In [1]: import numpy as np

In [2]: from numpy import linalg as LA

In [3]: np.set_printoptions(precision=2, suppress=True, linewidth=100, floatmode="fixed")

In [4]: def rd(a):
   ...:     return np.round(a, 2) + 0
   ...: 

In [5]: sigma = 5 * 0.9 ** np.arange(7)

In [6]: Q, _ = LA.qr(np.array([[1.7, -0.5, 1.1, -0.8, 0.1, 0.6, 0.4],
   ...:     [0.6, 0.3, -1.0, -1.3, 0.2, -0.2, 0.6],
   ...:     [0.6, -0.5, 0.7, -0.8, -1.2, 0.0, -0.3],
   ...:     [1.5, 0.7, 1.7, -1.1, 0.0, 0.6, -1.3],
   ...:     [1.6, 0.2, -0.2, 0.1, -1.5, 0.8, 0.2],
   ...:     [-0.9, -2.5, -1.8, -0.7, 0.2, 1.2, -1.1],
   ...:     [-0.7, 1.1, -0.4, 0.4, 0.6, 0.0, -1.2]]))

In [7]: rng = np.random.default_rng(405178)

In [8]: A = rng.normal(size=(33, 7)) * sigma @ Q

In [9]: rd(A)
Out[9]: 
array([[ -7.96,   0.03,   2.92,   0.99,   4.08,   0.34,  -2.20],
       [  3.34,  -5.25,  -2.23,   3.81,  -4.60,   5.72,  -6.50],
       [  1.73,  -3.91,  -0.03,   2.18,   1.36,   5.37,  -4.03],
       [ -2.40,  -0.57,  -3.32,   2.21,   5.91,  -7.92,  -1.67],
       [  2.14,  -0.84,   7.06,   2.61,   5.28,  -1.80,  -4.06],
       [  3.49, -10.39,   4.69,  -4.00,  -6.44,   2.18,  -4.29],
       [  1.08,   2.32,   0.45,   3.32,  -2.11,  -0.85,   3.25],
       [  2.07,  -4.55,  10.34,  -7.54,   3.21,   1.80,  -1.65],
       [  8.04,   4.47,  -1.28,  -3.75,   2.58,  -4.15,  -4.80],
       [  4.92,   0.98,   4.25,   0.87,  -6.70,  -2.60,  -4.80],
       [ -1.65,  -1.23,  -5.95,   0.18,  -0.89,  -2.54,   5.02],
       [ -7.34,  -0.06,   0.25,   0.30,  -2.96,   1.81,   1.63],
       [ -4.88,   4.98,   1.06,  -6.25,   4.86,  -3.48,   9.66],
       [  0.70,  -1.10,  -4.37,   0.97,   6.01,  -3.85,   1.26],
       [ -0.35,  -1.39,  -2.88,   5.25,   4.24,   1.61,   1.53],
       [  2.56,   2.81,  -8.56,   1.83,  -4.02,   7.40,  -0.01],
       [ -2.89,  -1.61,   6.55,  -5.89,  -3.02,  -1.43,   4.81],
       [  4.48,  -0.15,   5.35,   4.31,   3.23,  -0.33,  -0.19],
       [ -4.74,  -4.27,  -1.33,   5.94,   0.66,   1.15,   5.10],
       [  5.38,  -1.24,  -6.25,  -7.24,   6.02,   6.13,  -9.77],
       [  1.35,   2.25,  -0.23,  -3.83,   0.59,  -2.84,  -4.96],
       [  2.86,   2.80,  -1.64,   3.39,  -2.54,   3.76,  -5.64],
       [  3.60,  -4.25,   0.21,   6.25,  -2.26,   1.63,   4.27],
       [  4.88,  -1.56,  -0.95,  -1.42,  -5.71,   0.03,   1.35],
       [ -3.50,   0.95,  -5.22,   2.53,   3.47,   4.29,  -2.43],
       [ -5.73,  -1.16,  -3.26,  -4.07,  -0.78,   1.43,  -1.01],
       [  1.75,   1.12,   4.03,   2.67,  -2.35,  -0.35,   1.99],
       [ -4.02,   2.43,  -6.05,  -0.48,  -4.71,  -1.68,   0.09],
       [  5.04,  -2.20,  -0.51,  -2.08,   2.82,  -3.30,  -1.73],
       [ -0.87,  -2.22,  -2.54,   4.38,   0.51,  -3.36,   2.57],
       [  2.01,   1.07,  -0.52,   2.51,   3.86,  -4.74,   3.37],
       [  3.14,   6.33,   4.08,  -1.80,  -5.65,   3.27,  -2.92],
       [ -3.79,  -3.68,   2.33,   3.63,  10.59,  -2.07,   5.59]])

In [10]: cen = A - A.mean(axis=0)

In [11]: evecs = LA.svd(cen)[2][:5]

In [12]: A2 = cen - cen @ evecs.T @ evecs

In [13]: rd(np.diag(evecs.T @ evecs))
Out[13]: array([0.73, 0.52, 0.85, 0.86, 0.92, 0.52, 0.61])

In [14]: LA.norm(A2, axis=1).round(6).argmax()
Out[14]: np.int64(5)

In [15]: rd(LA.norm(A2) / LA.norm(cen))
Out[15]: np.float64(0.35)

In [16]: rd(A2.std(axis=0))
Out[16]: array([1.31, 1.88, 1.07, 1.01, 0.67, 1.69, 1.53])
